% python3 -q
>>> import numpy as np
>>> np.set_printoptions(precision=3, suppress=True, linewidth=200, floatmode="fixed")
>>> def tidy(a):
...     return np.round(a, 3) + 0
... 
>>> M = np.load("x.npy")
>>> M
array([[0, 0, 1, 1, 1],
       [0, 0, 0, 1, 1],
       [1, 0, 0, 0, 0],
       [1, 1, 0, 0, 0],
       [1, 1, 0, 0, 0]])
>>> [round(float(np.linalg.det(M[:i, :i])), 2) + 0 for i in range(1, 6)]
[0.0, 0.0, 0.0, 1.0, 0.0]
>>> try:
...     np.linalg.cholesky(M)
... except np.linalg.LinAlgError as e:
...     print(e)
... 
Matrix is not positive definite
>>> vals, V = np.linalg.eigh(M)
>>> x0 = np.array([1, -1, 3, 1, -2])
>>> tidy(V * np.abs(vals) @ V.T)
array([[1.578, 0.715, 0.000, 0.000, 0.000],
       [0.715, 1.220, 0.000, 0.000, 0.000],
       [0.000, 0.000, 0.863, 0.357, 0.357],
       [0.000, 0.000, 0.357, 0.968, 0.968],
       [0.000, 0.000, 0.357, 0.968, 0.968]])
>>> x0 @ M @ x0
np.int64(6)
>>> U, sv, Vh = np.linalg.svd(M)
>>> print(tidy(sv))
[2.136 2.136 0.662 0.662 0.000]
>>> other = U[:, :4] @ np.diag(sv[:4]) @ Vh[:4]
>>> np.linalg.matrix_rank(other)
np.int64(4)
>>> print(np.linalg.matrix_rank(M, rtol=0.05))
4
>>> tidy(np.abs(np.linalg.eigvals(M)).max())
np.float64(2.136)
>>> np.linalg.determinant(M)
Traceback (most recent call last):
  File "<python-input-17>", line 1, in <module>
    np.linalg.determinant(M)
    ^^^^^^^^^^^^^^^^^^^^^
AttributeError: module 'numpy.linalg' has no attribute 'determinant'
>>> np.trace(M)
np.int64(0)
>>> M.inv()
Traceback (most recent call last):
  File "<python-input-19>", line 1, in <module>
    M.inv()
    ^^^^^
AttributeError: 'numpy.ndarray' object has no attribute 'inv'
>>> np.abs(np.diag(np.linalg.qr(M)[1])) > 1e-9
array([ True,  True,  True,  True, False])
>>> try:
...     np.linalg.inv(M)
... except np.linalg.LinAlgError as e:
...     print(e)
... 
Singular matrix
>>> np.linalg.lstsq(M[:-1].T, M[-1])[2]
np.int32(4)
>>> other = np.array([[1, 0, 3, 2, 2],
...     [3, 0, 1, 0, 1],
...     [0, 1, 1, 1, 2],
...     [2, 3, 1, 0, 3],
...     [3, 1, 2, 3, 0]])
>>> W0 = np.triu(other)
>>> W0
array([[1, 0, 3, 2, 2],
       [0, 0, 1, 0, 1],
       [0, 0, 1, 1, 2],
       [0, 0, 0, 0, 3],
       [0, 0, 0, 0, 0]])
>>> other = np.array([[0, 1, 1], [1, 2, 1]])
>>> Z = np.kron(other, W0)
>>> print(Z.shape)
(10, 15)
>>> print(Z)
[[0 0 0 0 0 1 0 3 2 2 1 0 3 2 2]
 [0 0 0 0 0 0 0 1 0 1 0 0 1 0 1]
 [0 0 0 0 0 0 0 1 1 2 0 0 1 1 2]
 [0 0 0 0 0 0 0 0 0 3 0 0 0 0 3]
 [0 0 0 0 0 0 0 0 0 0 0 0 0 0 0]
 [1 0 3 2 2 2 0 6 4 4 1 0 3 2 2]
 [0 0 1 0 1 0 0 2 0 2 0 0 1 0 1]
 [0 0 1 1 2 0 0 2 2 4 0 0 1 1 2]
 [0 0 0 0 3 0 0 0 0 6 0 0 0 0 3]
 [0 0 0 0 0 0 0 0 0 0 0 0 0 0 0]]
>>> tidy(np.linalg.norm(Z, 2)), tidy(np.linalg.norm(other, 2) * np.linalg.norm(W0, 2))
(np.float64(14.658), np.float64(14.658))
